$ python3 -q
>>> import numpy as np
>>> from numpy import linalg as LA
>>> np.set_printoptions(precision=3, suppress=True, linewidth=120)
>>> data = np.load("dump.npy")
>>> data
array([[0.286, 0.286, 0.   , 0.   , 0.   , 0.286, 0.143, 0.   , 0.   ],
       [0.   , 0.182, 0.182, 0.091, 0.   , 0.091, 0.182, 0.091, 0.182],
       [0.125, 0.062, 0.125, 0.125, 0.125, 0.062, 0.125, 0.125, 0.125],
       [0.   , 0.   , 0.25 , 0.25 , 0.125, 0.125, 0.125, 0.   , 0.125],
       [0.111, 0.   , 0.   , 0.222, 0.111, 0.111, 0.111, 0.222, 0.111],
       [0.182, 0.091, 0.182, 0.   , 0.091, 0.182, 0.091, 0.091, 0.091],
       [0.182, 0.182, 0.091, 0.182, 0.   , 0.091, 0.273, 0.   , 0.   ],
       [0.2  , 0.   , 0.   , 0.1  , 0.1  , 0.1  , 0.1  , 0.2  , 0.2  ],
       [0.1  , 0.   , 0.   , 0.2  , 0.1  , 0.1  , 0.   , 0.2  , 0.3  ]])
>>> np.sort(np.abs(LA.eigvals(data)))[::-1]
array([1.   , 0.313, 0.313, 0.254, 0.166, 0.166, 0.089, 0.089, 0.038])
>>> data.sum(axis=1)
array([1., 1., 1., 1., 1., 1., 1., 1., 1.])
>>> pr = np.eye(9)[5]
>>> for _ in range(3):
...     pr = pr @ data
...     print(pr.round(3))
... 
[0.182 0.091 0.182 0.    0.091 0.182 0.091 0.091 0.091]
[0.162 0.113 0.081 0.095 0.068 0.141 0.126 0.104 0.111]
[0.144 0.107 0.091 0.115 0.064 0.14  0.131 0.091 0.117]
>>> X = np.loadtxt("run2.csv", delimiter=",")
>>> X
array([[1., 0., 0., 1., 0., 0., 0., 0., 0.],
       [0., 0., 0., 0., 0., 1., 0., 0., 2.],
       [0., 0., 0., 1., 0., 0., 0., 0., 0.],
       [0., 2., 0., 0., 0., 0., 0., 0., 0.],
       [0., 0., 0., 0., 0., 0., 0., 2., 1.],
       [0., 0., 0., 0., 0., 0., 0., 0., 0.],
       [0., 0., 0., 0., 0., 0., 0., 0., 1.],
       [0., 0., 0., 0., 0., 0., 0., 1., 0.],
       [1., 0., 0., 2., 0., 0., 1., 0., 2.],
       [0., 0., 0., 0., 0., 2., 0., 0., 0.],
       [0., 1., 0., 0., 0., 0., 0., 0., 0.],
       [0., 0., 0., 1., 0., 0., 0., 2., 0.],
       [0., 0., 1., 2., 1., 0., 0., 0., 0.],
       [0., 0., 0., 1., 0., 1., 0., 1., 0.]])
>>> [round(float(x), 3) for x in LA.svd(X, compute_uv=False)[:3]]
[4.322, 2.965, 2.808]
>>> LA.cond(X) > 100
np.True_
>>> Uu, sigma, vt = LA.svd(X)
>>> evecs = vt[:(sigma > 1e-8).sum()]
>>> rng = np.random.default_rng(1262)
>>> x0 = X[10] + 3 * X[3] + rng.integers(2) * np.eye(9)[1]
>>> x0
array([0., 8., 0., 0., 0., 0., 0., 0., 0.])
>>> np.round(evecs.T @ evecs, 3) + 0
array([[1. , 0. , 0. , 0. , 0. , 0. , 0. , 0. , 0. ],
       [0. , 1. , 0. , 0. , 0. , 0. , 0. , 0. , 0. ],
       [0. , 0. , 0.5, 0. , 0.5, 0. , 0. , 0. , 0. ],
       [0. , 0. , 0. , 1. , 0. , 0. , 0. , 0. , 0. ],
       [0. , 0. , 0.5, 0. , 0.5, 0. , 0. , 0. , 0. ],
       [0. , 0. , 0. , 0. , 0. , 1. , 0. , 0. , 0. ],
       [0. , 0. , 0. , 0. , 0. , 0. , 1. , 0. , 0. ],
       [0. , 0. , 0. , 0. , 0. , 0. , 0. , 1. , 0. ],
       [0. , 0. , 0. , 0. , 0. , 0. , 0. , 0. , 1. ]])
>>> def softmax(z):
...     e = np.exp(z - z.max(axis=-1, keepdims=True))
...     return e / e.sum(axis=-1, keepdims=True)
... 
>>> softmax(data).sum(axis=1)
array([1., 1., 1., 1., 1., 1., 1., 1., 1.])
>>> softmax(data[5])
array([0.119, 0.109, 0.119, 0.099, 0.109, 0.119, 0.109, 0.109, 0.109])
>>> S = data @ data.T / np.sqrt(9)
>>> softmax(S)
array([[0.117, 0.111, 0.11 , 0.109, 0.11 , 0.112, 0.113, 0.11 , 0.109],
       [0.111, 0.113, 0.111, 0.112, 0.11 , 0.111, 0.112, 0.11 , 0.111],
       [0.11 , 0.111, 0.111, 0.111, 0.111, 0.111, 0.111, 0.111, 0.111],
       [0.109, 0.112, 0.111, 0.114, 0.111, 0.111, 0.111, 0.11 , 0.111],
       [0.11 , 0.11 , 0.111, 0.111, 0.113, 0.11 , 0.111, 0.112, 0.113],
       [0.112, 0.111, 0.111, 0.111, 0.11 , 0.112, 0.111, 0.111, 0.11 ],
       [0.113, 0.111, 0.111, 0.111, 0.11 , 0.111, 0.114, 0.11 , 0.109],
       [0.11 , 0.11 , 0.111, 0.11 , 0.112, 0.111, 0.11 , 0.113, 0.113],
       [0.109, 0.11 , 0.111, 0.111, 0.113, 0.11 , 0.109, 0.113, 0.114]])
>>> softmax(S)[5] @ data
array([0.132, 0.09 , 0.092, 0.13 , 0.072, 0.128, 0.128, 0.103, 0.126])
